$ python3 -q
>>> import numpy as np
>>> from numpy import linalg as LA
>>> np.set_printoptions(precision=3, suppress=True, linewidth=160)
>>> def rd(a):
...     return np.round(a, 3) + 0
... 
>>> A = np.loadtxt("arr.csv", delimiter=",")
>>> A
array([[-1.,  1.,  1.,  0.,  2., -2.,  1.,  0.],
       [-1.,  1.,  1.,  2.,  0., -4.,  2.,  0.],
       [ 0.,  1., -1.,  1.,  2., -5.,  0., -1.],
       [ 1.,  1., -3., -1.,  3., -4., -2.,  0.],
       [ 1.,  0., -2.,  1.,  2., -4.,  0.,  0.],
       [-1., -2.,  0.,  3.,  1., -2.,  2., -2.],
       [-3., -3., -1.,  1.,  0., -4.,  3.,  0.],
       [-4., -3., -2.,  0.,  2., -6.,  2.,  0.],
       [-5., -4., -3., -1.,  4., -4.,  2.,  2.],
       [-4., -6., -3., -3.,  5., -5.,  1.,  3.],
       [-2., -8., -1., -2.,  6., -5.,  0.,  5.],
       [-1., -9., -3., -4.,  6., -5., -1.,  5.],
       [ 1., -8., -1., -5.,  7., -5., -2.,  4.],
       [ 3., -6.,  1., -6.,  9., -4., -1.,  6.],
       [ 2., -5.,  3., -5.,  9., -5., -3.,  7.],
       [ 2., -5.,  5., -7.,  7., -6., -3.,  5.],
       [ 1., -7.,  6., -5.,  7., -5., -1.,  6.],
       [ 3., -7.,  6., -5.,  8., -7., -3.,  4.],
       [ 4., -9.,  5., -6.,  7., -6., -1.,  2.],
       [ 5., -9.,  6., -5.,  7., -6.,  1.,  0.],
       [ 6., -7.,  4., -3.,  5., -6.,  1., -1.],
       [ 7., -5.,  4., -2.,  3., -5.,  2., -3.],
       [ 8., -6.,  3., -1.,  3., -6.,  1., -3.],
       [ 6., -5.,  5.,  1.,  5., -8.,  1., -1.]])
>>> dist = LA.norm(A[:, None] - A[None], axis=-1)
>>> np.unravel_index(dist.round(6).argmax(), dist.shape)
(np.int64(5), np.int64(17))
>>> (dist + 1e9 * np.eye(24)).round(6).argmin(axis=1)
array([ 1,  0,  4,  4,  2,  1,  7,  6,  9,  8, 11, 10, 11, 14, 13, 17, 15, 15, 19, 18, 21, 22, 21, 20])
>>> LA.matrix_rank(dist ** 2)
np.int64(10)
>>> gram = A.T @ A
>>> gram
array([[ 330., -219.,  234., -133.,  201., -195.,  -29.,  -20.],
       [-219.,  768., -240.,  404., -663.,  604.,   29., -279.],
       [ 234., -240.,  284., -162.,  229., -202.,  -30.,   54.],
       [-133.,  404., -162.,  308., -405.,  294.,   80., -225.],
       [ 201., -663.,  229., -405.,  678., -585.,  -74.,  319.],
       [-195.,  604., -202.,  294., -585.,  633.,    5., -196.],
       [ -29.,   29.,  -30.,   80.,  -74.,    5.,   74.,  -83.],
       [ -20., -279.,   54., -225.,  319., -196.,  -83.,  270.]])
>>> rd(LA.svd(A, compute_uv=False) ** 2)
array([2450.45 ,  434.406,  254.974,   87.713,   71.743,   22.856,   14.642,    8.215])
>>> rd(LA.eigvalsh(gram)[::-1])
array([2450.45 ,  434.406,  254.974,   87.713,   71.743,   22.856,   14.642,    8.215])
>>> np.trace(gram), (A ** 2).sum()
(np.float64(3345.0), np.float64(3345.0))
>>> LA.matrix_rank(gram)
np.int64(8)
>>> gram = np.cov(A, rowvar=False)
>>> rd(np.polyfit(A[:, 0], A[:, 6], 1))
array([-0.105,  0.206])
>>> rd(np.corrcoef(A[:, 0], A[:, 6])[0, 1])
np.float64(-0.211)
>>> np.median(A, axis=0)
array([ 1. , -5. ,  1. , -2. ,  5. , -5. ,  0.5,  0. ])
>>> blk = A.reshape(24, 2, -1)
>>> blk.shape
(24, 2, 4)
>>> blk.sum(axis=1)
array([[  1.,  -1.,   2.,   0.],
       [ -1.,  -3.,   3.,   2.],
       [  2.,  -4.,  -1.,   0.],
       [  4.,  -3.,  -5.,  -1.],
       [  3.,  -4.,  -2.,   1.],
       [  0.,  -4.,   2.,   1.],
       [ -3.,  -7.,   2.,   1.],
       [ -2.,  -9.,   0.,   0.],
       [ -1.,  -8.,  -1.,   1.],
       [  1., -11.,  -2.,   0.],
       [  4., -13.,  -1.,   3.],
       [  5., -14.,  -4.,   1.],
       [  8., -13.,  -3.,  -1.],
       [ 12., -10.,   0.,   0.],
       [ 11., -10.,   0.,   2.],
       [  9., -11.,   2.,  -2.],
       [  8., -12.,   5.,   1.],
       [ 11., -14.,   3.,  -1.],
       [ 11., -15.,   4.,  -4.],
       [ 12., -15.,   7.,  -5.],
       [ 11., -13.,   5.,  -4.],
       [ 10., -10.,   6.,  -5.],
       [ 11., -12.,   4.,  -4.],
       [ 11., -13.,   6.,   0.]])
>>> np.einsum("ihd,jhd->hij", blk, blk).shape
(2, 24, 24)
>>> blk[:, 0]
array([[-1.,  1.,  1.,  0.],
       [-1.,  1.,  1.,  2.],
       [ 0.,  1., -1.,  1.],
       [ 1.,  1., -3., -1.],
       [ 1.,  0., -2.,  1.],
       [-1., -2.,  0.,  3.],
       [-3., -3., -1.,  1.],
       [-4., -3., -2.,  0.],
       [-5., -4., -3., -1.],
       [-4., -6., -3., -3.],
       [-2., -8., -1., -2.],
       [-1., -9., -3., -4.],
       [ 1., -8., -1., -5.],
       [ 3., -6.,  1., -6.],
       [ 2., -5.,  3., -5.],
       [ 2., -5.,  5., -7.],
       [ 1., -7.,  6., -5.],
       [ 3., -7.,  6., -5.],
       [ 4., -9.,  5., -6.],
       [ 5., -9.,  6., -5.],
       [ 6., -7.,  4., -3.],
       [ 7., -5.,  4., -2.],
       [ 8., -6.,  3., -1.],
       [ 6., -5.,  5.,  1.]])
>>> f = np.array([5, 4, 5, 1, 1, 1, 3, 5, 0, 5, 1, 4])
>>> X = f[np.abs(np.subtract.outer(np.arange(12), np.arange(12)))]
>>> X
array([[5, 4, 5, 1, 1, 1, 3, 5, 0, 5, 1, 4],
       [4, 5, 4, 5, 1, 1, 1, 3, 5, 0, 5, 1],
       [5, 4, 5, 4, 5, 1, 1, 1, 3, 5, 0, 5],
       [1, 5, 4, 5, 4, 5, 1, 1, 1, 3, 5, 0],
       [1, 1, 5, 4, 5, 4, 5, 1, 1, 1, 3, 5],
       [1, 1, 1, 5, 4, 5, 4, 5, 1, 1, 1, 3],
       [3, 1, 1, 1, 5, 4, 5, 4, 5, 1, 1, 1],
       [5, 3, 1, 1, 1, 5, 4, 5, 4, 5, 1, 1],
       [0, 5, 3, 1, 1, 1, 5, 4, 5, 4, 5, 1],
       [5, 0, 5, 3, 1, 1, 1, 5, 4, 5, 4, 5],
       [1, 5, 0, 5, 3, 1, 1, 1, 5, 4, 5, 4],
       [4, 1, 5, 0, 5, 3, 1, 1, 1, 5, 4, 5]])
>>> rd(LA.norm(X, axis=0))
array([12.042, 12.042, 13.   , 12.042, 12.083, 11.045, 11.045, 12.083, 12.042, 13.   , 12.042, 12.042])
>>> rd(LA.norm(X[5] - X[11]))
np.float64(10.44)
>>> rd(LA.norm(X, 2))
np.float64(35.481)
>>> X[5] @ X[11]
np.int64(79)
>>> rd(LA.eigvalsh(X).min())
np.float64(-6.343)
>>> w, evecs = LA.eigh(X)
>>> vec = np.array([4, -4, 0, -2, -4, -1, -2, -3, 1, -2, -1, 1])
>>> rd(vec @ X @ vec / (vec @ vec)), rd(w[0]), rd(w[-1])
(np.float64(6.973), np.float64(-6.343), np.float64(35.481))
>>> rd(LA.eigvalsh(X[1:, 1:]))
array([-6.121, -5.907, -3.265, -1.658,  1.251,  4.308,  5.091,  8.329, 10.063, 10.142, 32.767])
>>> np.abs(X).sum(axis=1).max(), rd(np.abs(w).max())
(np.int64(39), np.float64(35.481))
>>> vec @ X @ vec
np.int64(509)
>>> X @ X
array([[145,  94, 129,  87,  95,  83,  79, 116, 102, 132,  83, 114],
       [ 94, 145, 110, 113,  91,  79,  83,  95, 112, 118, 116,  83],
       [129, 110, 169, 110, 118,  91,  91, 107,  94, 136, 118, 132],
       [ 87, 113, 110, 145, 111,  94,  79,  91, 102,  94, 112, 102],
       [ 95,  91, 118, 111, 146, 112,  97,  84,  91, 107,  95, 116],
       [ 83,  79,  91,  94, 112, 122, 100,  97,  79,  91,  83,  79],
       [ 79,  83,  91,  79,  97, 100, 122, 112,  94,  91,  79,  83],
       [116,  95, 107,  91,  84,  97, 112, 146, 111, 118,  91,  95],
       [102, 112,  94, 102,  91,  79,  94, 111, 145, 110, 113,  87],
       [132, 118, 136,  94, 107,  91,  91, 118, 110, 169, 110, 129],
       [ 83, 116, 118, 112,  95,  83,  79,  91, 113, 110, 145,  94],
       [114,  83, 132, 102, 116,  79,  83,  95,  87, 129,  94, 145]])
>>> np.trace(X)
np.int64(60)
>>> LA.matrix_power(X, 2)
array([[145,  94, 129,  87,  95,  83,  79, 116, 102, 132,  83, 114],
       [ 94, 145, 110, 113,  91,  79,  83,  95, 112, 118, 116,  83],
       [129, 110, 169, 110, 118,  91,  91, 107,  94, 136, 118, 132],
       [ 87, 113, 110, 145, 111,  94,  79,  91, 102,  94, 112, 102],
       [ 95,  91, 118, 111, 146, 112,  97,  84,  91, 107,  95, 116],
       [ 83,  79,  91,  94, 112, 122, 100,  97,  79,  91,  83,  79],
       [ 79,  83,  91,  79,  97, 100, 122, 112,  94,  91,  79,  83],
       [116,  95, 107,  91,  84,  97, 112, 146, 111, 118,  91,  95],
       [102, 112,  94, 102,  91,  79,  94, 111, 145, 110, 113,  87],
       [132, 118, 136,  94, 107,  91,  91, 118, 110, 169, 110, 129],
       [ 83, 116, 118, 112,  95,  83,  79,  91, 113, 110, 145,  94],
       [114,  83, 132, 102, 116,  79,  83,  95,  87, 129,  94, 145]])
>>> (X + X.T) / 2
array([[5., 4., 5., 1., 1., 1., 3., 5., 0., 5., 1., 4.],
       [4., 5., 4., 5., 1., 1., 1., 3., 5., 0., 5., 1.],
       [5., 4., 5., 4., 5., 1., 1., 1., 3., 5., 0., 5.],
       [1., 5., 4., 5., 4., 5., 1., 1., 1., 3., 5., 0.],
       [1., 1., 5., 4., 5., 4., 5., 1., 1., 1., 3., 5.],
       [1., 1., 1., 5., 4., 5., 4., 5., 1., 1., 1., 3.],
       [3., 1., 1., 1., 5., 4., 5., 4., 5., 1., 1., 1.],
       [5., 3., 1., 1., 1., 5., 4., 5., 4., 5., 1., 1.],
       [0., 5., 3., 1., 1., 1., 5., 4., 5., 4., 5., 1.],
       [5., 0., 5., 3., 1., 1., 1., 5., 4., 5., 4., 5.],
       [1., 5., 0., 5., 3., 1., 1., 1., 5., 4., 5., 4.],
       [4., 1., 5., 0., 5., 3., 1., 1., 1., 5., 4., 5.]])
>>> E = np.array([[2, 0, 1, 3, 2, 3],
...     [0, 3, 1, 3, 0, 3],
...     [0, 0, 1, 3, 1, 2],
...     [3, 3, 2, 2, 3, 2],
...     [0, 3, 0, 1, 3, 2],
...     [1, 3, 1, 0, 2, 2],
...     [2, 1, 2, 2, 3, 3],
...     [0, 2, 2, 1, 2, 2],
...     [0, 2, 1, 3, 1, 2],
...     [1, 2, 3, 3, 3, 0],
...     [3, 2, 3, 0, 1, 0]])
>>> E[:, 4] = -2 * E[:, 0]
>>> E
array([[ 2,  0,  1,  3, -4,  3],
       [ 0,  3,  1,  3,  0,  3],
       [ 0,  0,  1,  3,  0,  2],
       [ 3,  3,  2,  2, -6,  2],
       [ 0,  3,  0,  1,  0,  2],
       [ 1,  3,  1,  0, -2,  2],
       [ 2,  1,  2,  2, -4,  3],
       [ 0,  2,  2,  1,  0,  2],
       [ 0,  2,  1,  3,  0,  2],
       [ 1,  2,  3,  3, -2,  0],
       [ 3,  2,  3,  0, -6,  0]])
>>> out = np.array([[3, 3], [4, 4], [4, 5], [2, 1], [0, 5], [2, 0]])
>>> np.einsum("ij,ij->i", E, E)
array([39, 28, 14, 66, 14, 19, 38, 13, 18, 27, 58])
>>> LA.matrix_rank(E @ out)
np.int64(2)
>>> LA.matrix_rank(np.vstack([E, out.T]))
np.int64(6)
>>> rank = LA.matrix_rank(E)
>>> rank
np.int64(5)
>>> ns = LA.svd(E)[2][rank:].T
>>> rd(ns @ ns.T)
array([[0.8, 0. , 0. , 0. , 0.4, 0. ],
       [0. , 0. , 0. , 0. , 0. , 0. ],
       [0. , 0. , 0. , 0. , 0. , 0. ],
       [0. , 0. , 0. , 0. , 0. , 0. ],
       [0.4, 0. , 0. , 0. , 0.2, 0. ],
       [0. , 0. , 0. , 0. , 0. , 0. ]])
>>> LA.matrix_rank(E.T @ E), LA.matrix_rank(E @ E.T)
(np.int64(5), np.int64(5))
>>> ns.shape
(6, 1)
>>> np.allclose(E @ ns, 0)
True
>>> rd(ns[:, 0] / ns[np.abs(ns[:, 0]).round(6).argmax(), 0])
array([1. , 0. , 0. , 0. , 0.5, 0. ])
>>> out = np.array([[-2, 1, 0, -2, 0, 1, 0, 1, -1, -2, -2],
...     [2, 2, 1, 0, -2, 2, 1, 2, -2, -2, -2],
...     [1, -1, 1, -2, 0, -1, 0, -2, -1, -2, 1],
...     [-1, -2, -2, -1, 1, -1, -1, 2, 0, 0, 2],
...     [1, 2, 1, 1, 2, 1, -1, -2, 1, -1, -2],
...     [-2, 2, 0, -2, 2, 0, 2, 2, 1, 0, 2],
...     [2, 0, 0, 0, -2, 1, -1, 0, 2, 0, -2],
...     [-2, 0, 2, 1, 2, 1, 0, 2, 1, 1, 0],
...     [-2, 2, 1, -1, 0, -2, 2, 1, 0, -2, 1],
...     [-2, 2, 1, -1, -1, 1, -1, 0, -1, -1, 1],
...     [0, -2, -1, -2, 1, 2, -1, 0, 2, -1, 2]])
>>> K = np.triu(out)
>>> K
array([[-2,  1,  0, -2,  0,  1,  0,  1, -1, -2, -2],
       [ 0,  2,  1,  0, -2,  2,  1,  2, -2, -2, -2],
       [ 0,  0,  1, -2,  0, -1,  0, -2, -1, -2,  1],
       [ 0,  0,  0, -1,  1, -1, -1,  2,  0,  0,  2],
       [ 0,  0,  0,  0,  2,  1, -1, -2,  1, -1, -2],
       [ 0,  0,  0,  0,  0,  0,  2,  2,  1,  0,  2],
       [ 0,  0,  0,  0,  0,  0, -1,  0,  2,  0, -2],
       [ 0,  0,  0,  0,  0,  0,  0,  2,  1,  1,  0],
       [ 0,  0,  0,  0,  0,  0,  0,  0,  0, -2,  1],
       [ 0,  0,  0,  0,  0,  0,  0,  0,  0, -1,  1],
       [ 0,  0,  0,  0,  0,  0,  0,  0,  0,  0,  2]])
>>> rng = np.random.default_rng(28644)
>>> out = K + rng.integers(-2, 3, (11, 10)) @ rng.integers(-2, 3, (10, 11))
>>> out
array([[  2,  -3, -10,   8,  -2,  -4,   1,  10, -10,  -4,  -2],
       [  7,  -2, -13,   8,  -5,   6,   0,   5,   1,  -1,  -8],
       [  2,   1, -10, -10,  -7,  -5,  -1,  -9,  -6,  -9,   4],
       [  3,  -7,   5,  -7,   0,  -5,   4,  -6,   3,  -1,  10],
       [ -5,   5,  -9,   0,   0,   3,   9,   5,   4,  -8,   0],
       [  2,  -5,   5,  -9,   7,   2,   3,  -3,   8,  -4,  -2],
       [ 11, -10,   1,   4,   5,   1, -18,  -2,  -2,   9, -18],
       [ -2,  -4,   6,   5,  13,   1,  -4,  11,   5,   7, -14],
       [  1,  -7,  10, -12,   2,   1,   1,  -9,   8,   3,   2],
       [-14,  10,  -2,  -4,   8,  -3,   6,   0,   4, -10,   1],
       [-11,  10,   0,   8,  11,   7,  -1,  10,  10,   3, -13]])
>>> out - K
array([[  4,  -4, -10,  10,  -2,  -5,   1,   9,  -9,  -2,   0],
       [  7,  -4, -14,   8,  -3,   4,  -1,   3,   3,   1,  -6],
       [  2,   1, -11,  -8,  -7,  -4,  -1,  -7,  -5,  -7,   3],
       [  3,  -7,   5,  -6,  -1,  -4,   5,  -8,   3,  -1,   8],
       [ -5,   5,  -9,   0,  -2,   2,  10,   7,   3,  -7,   2],
       [  2,  -5,   5,  -9,   7,   2,   1,  -5,   7,  -4,  -4],
       [ 11, -10,   1,   4,   5,   1, -17,  -2,  -4,   9, -16],
       [ -2,  -4,   6,   5,  13,   1,  -4,   9,   4,   6, -14],
       [  1,  -7,  10, -12,   2,   1,   1,  -9,   8,   5,   1],
       [-14,  10,  -2,  -4,   8,  -3,   6,   0,   4,  -9,   0],
       [-11,  10,   0,   8,  11,   7,  -1,  10,  10,   3, -15]])
>>> LA.matrix_rank(out - K, tol=1e-8)
np.int64(10)
>>> np.abs(out - K).sum(axis=1)
array([56, 54, 56, 51, 52, 51, 80, 68, 57, 60, 86])
>>> rd(LA.norm(out, 2))
np.float64(45.673)
>>> rd(LA.norm(out[3] - out[4]))
np.float64(28.513)
>>> rd(LA.norm(out, 1)), rd(LA.norm(out, np.inf))
(np.float64(75.0), np.float64(84.0))
>>> rd(LA.norm(out) ** 2 / LA.norm(out, 2) ** 2)
np.float64(2.77)
>>> out[3] @ out[4]
np.int64(-84)
>>> LA.norm(out, axis=1).argmax()
np.int64(6)
>>> rd(LA.norm(out, axis=1))
array([20.445, 20.928, 22.226, 17.861, 18.055, 17.029, 31.639, 25.652, 21.401, 23.281, 28.879])
>>> rd(LA.norm(out, axis=0))
array([23.195, 21.863, 25.318, 24.96 , 22.583, 13.266, 22.045, 24.125, 20.857, 20.664, 29.698])
>>> mat = np.load("x.npy")
>>> mat
array([[-2, -8, -9,  2, -3,  4,  6,  0, -3,  6,  5],
       [ 5, -2, -8, -9,  2, -3,  4,  6,  0, -3,  6],
       [ 6,  5, -2, -8, -9,  2, -3,  4,  6,  0, -3],
       [-3,  6,  5, -2, -8, -9,  2, -3,  4,  6,  0],
       [ 0, -3,  6,  5, -2, -8, -9,  2, -3,  4,  6],
       [ 6,  0, -3,  6,  5, -2, -8, -9,  2, -3,  4],
       [ 4,  6,  0, -3,  6,  5, -2, -8, -9,  2, -3],
       [-3,  4,  6,  0, -3,  6,  5, -2, -8, -9,  2],
       [ 2, -3,  4,  6,  0, -3,  6,  5, -2, -8, -9],
       [-9,  2, -3,  4,  6,  0, -3,  6,  5, -2, -8],
       [-8, -9,  2, -3,  4,  6,  0, -3,  6,  5, -2]])
>>> f = np.array([2, -1])
>>> np.correlate(mat[5], mat[8], "full")
array([-54, -48,  15,   0, -51, -67,  90, 255,  96, -74, -67,  17,   0, -63, -37, -16,   1, -12,  29, -18,   8])
